$ python -q
>>> import numpy as np
>>> from numpy import linalg as LA
>>> np.set_printoptions(precision=3, suppress=True, linewidth=160)
>>> rng = np.random.default_rng(5825)
>>> m1 = rng.normal(size=(16, 3))
>>> m1 = 3 * m1 / LA.norm(m1, axis=1, keepdims=True)
>>> m1
array([[ 2.779, -0.66 , -0.917],
       [ 2.417, -0.859,  1.555],
       [-0.888, -1.022, -2.677],
       [ 1.028, -0.107, -2.816],
       [-0.802,  1.81 , -2.254],
       [-1.368,  2.564,  0.744],
       [-0.356,  2.575, -1.497],
       [-0.073, -0.755,  2.902],
       [-0.896, -2.785, -0.666],
       [ 1.221, -1.8  , -2.067],
       [ 1.041,  2.807, -0.184],
       [ 2.644,  0.278,  1.39 ],
       [ 1.443,  1.923,  1.794],
       [-0.55 ,  0.516,  2.904],
       [-0.215,  1.912,  2.302],
       [ 0.335,  0.233, -2.972]])
>>> u = np.array([0, -3, 2])
>>> np.cross(m1[6, :3], m1[15, :3])
array([-7.305, -1.558, -0.945])
>>> np.correlate(m1[6], m1[15], "full")
array([ 1.057, -7.737,  4.932,  0.513, -0.501])
>>> np.convolve(m1[6], u)
array([ 0.   ,  1.067, -8.437,  9.642, -2.995])
>>> P = m1 @ LA.solve(m1.T @ m1, m1.T)
>>> print(np.round(LA.eigvalsh(P), 3) + 0)
[0. 0. 0. 0. 0. 0. 0. 0. 0. 0. 0. 0. 0. 1. 1. 1.]
>>> np.allclose(P @ P, P)
True
>>> P @ m1[:, 1]
array([-0.66 , -0.859, -1.022, -0.107,  1.81 ,  2.564,  2.575, -0.755, -2.785, -1.8  ,  2.807,  0.278,  1.923,  0.516,  1.912,  0.233])
>>> LA.matrix_rank(np.eye(16) - P)
np.int64(13)
>>> u = np.array([-2, 1, -2, 2]) + 0.5
>>> F = np.eye(4) - 2 * np.outer(u, u) / (u @ u)
>>> print(F)
[[ 0.654  0.346 -0.346  0.577]
 [ 0.346  0.654  0.346 -0.577]
 [-0.346  0.346  0.654  0.577]
 [ 0.577 -0.577  0.577  0.038]]
>>> # keeps lengths
>>> lab = rng.permutation(4)
>>> lab
array([3, 2, 1, 0])
>>> out = F[lab][:, lab]
>>> np.allclose(out, F)
False
>>> print(np.trace(out))
2.0
>>> print(np.sort(np.abs(LA.eigvals(out))))
[1. 1. 1. 1.]
>>> (F - F.T) / 2
array([[0., 0., 0., 0.],
       [0., 0., 0., 0.],
       [0., 0., 0., 0.],
       [0., 0., 0., 0.]])
>>> np.round(F @ F, 3) + 0
array([[1., 0., 0., 0.],
       [0., 1., 0., 0.],
       [0., 0., 1., 0.],
       [0., 0., 0., 1.]])
>>> LA.matrix_power(F, 3)
array([[ 0.654,  0.346, -0.346,  0.577],
       [ 0.346,  0.654,  0.346, -0.577],
       [-0.346,  0.346,  0.654,  0.577],
       [ 0.577, -0.577,  0.577,  0.038]])
>>> assert F == F.T
Traceback (most recent call last):
  File "<python-input-29>", line 1, in <module>
    assert F == F.T
           ^^^^^^^^
ValueError: The truth value of an array with more than one element is ambiguous. Use a.any() or a.all()
>>> ev, vecs = LA.eig(F)
>>> print(np.round(F @ vecs[:, 0] - ev[0] * vecs[:, 0], 3) + 0)
[0. 0. 0. 0.]
>>> np.sort(LA.eigvals(LA.inv(F)))
array([-1.,  1.,  1.,  1.])
>>> round(float(np.prod(ev)), 3)
-1.0
>>> ev
array([ 1., -1.,  1.,  1.])
>>> np.sort(LA.eigvals(F.T))
array([-1.,  1.,  1.,  1.])
>>> u = np.array([3, -2, 1, -1])
>>> feats = u[np.abs(np.subtract.outer(np.arange(4), np.arange(4)))]
>>> feats
array([[ 3, -2,  1, -1],
       [-2,  3, -2,  1],
       [ 1, -2,  3, -2],
       [-1,  1, -2,  3]])
>>> vec = np.ones(4)
>>> for _ in range(7):
...     vec = feats @ vec
...     vec /= LA.norm(vec)
...     print(round(vec @ feats @ vec, 3))
... 
2.0
2.6
2.618
2.618
2.618
2.618
2.618
>>> vec
array([ 0.602, -0.372, -0.372,  0.602])
